$ python -q
>>> import numpy as np
>>> np.set_printoptions(precision=2, suppress=True, linewidth=140)
>>> arr = np.load("layer17.npy")
>>> print(arr)
[[3. 1. 1. 1.]
 [1. 3. 1. 1.]
 [1. 1. 3. 1.]
 [1. 1. 1. 3.]]
>>> # symmetric
>>> M2 = np.array([[-5, 9, 8], [0, 5, -1], [5, -9, -1], [1, 2, -3]])
>>> print(np.vstack([arr, M2.T]).shape)
(7, 4)
>>> print(M2.T @ arr.T)
[[ -9.   1.  11.   3.]
 [ 25.  17. -11.  11.]
 [ 19.   1.   1.  -3.]]
>>> vec = np.ones(4)
>>> for _ in range(5):
...     vec = arr @ vec
...     vec /= np.linalg.norm(vec)
...     print(round(vec @ arr @ vec, 2))
... 
6.0
6.0
6.0
6.0
6.0
>>> print(vec)
[0.5 0.5 0.5 0.5]
>>> F = np.load("run6.npy")
>>> print(F)
[[  2   0   2   1]
 [ -3   0  -2  -2]
 [  3   1   2   1]
 [-13   0  -8  -9]]
>>> rng = np.random.default_rng(9156)
>>> labels = rng.permutation(4)
>>> print(labels)
[2 0 3 1]
>>> M2 = F[labels][:, labels]
>>> print(np.trace(M2))
-5
>>> print(np.round(np.sort(np.abs(np.linalg.eigvals(M2))), 2) + 0)
[0.   0.36 2.38 7.02]
>>> print(np.allclose(M2, F))
False
>>> m1 = np.array([[0, -1, -2, 1], [-1, 0, -1, -2], [-2, -1, 0, -1], [1, -2, -1, 0]])
>>> q = m1.astype(float).copy()
>>> for j in range(4):
...     q[:, j] -= q[:, :j] @ (q[:, :j].T @ q[:, j])
...     q[:, j] /= np.linalg.norm(q[:, j])
... 
>>> print(np.round(q.T @ m1, 2) + 0)
[[2.45 0.   0.   1.63]
 [0.   2.45 1.63 0.  ]
 [0.   0.   1.83 0.  ]
 [0.   0.   0.   1.83]]
>>> print(np.round(q.T @ q, 2) + 0)
[[1. 0. 0. 0.]
 [0. 1. 0. 0.]
 [0. 0. 1. 0.]
 [0. 0. 0. 1.]]
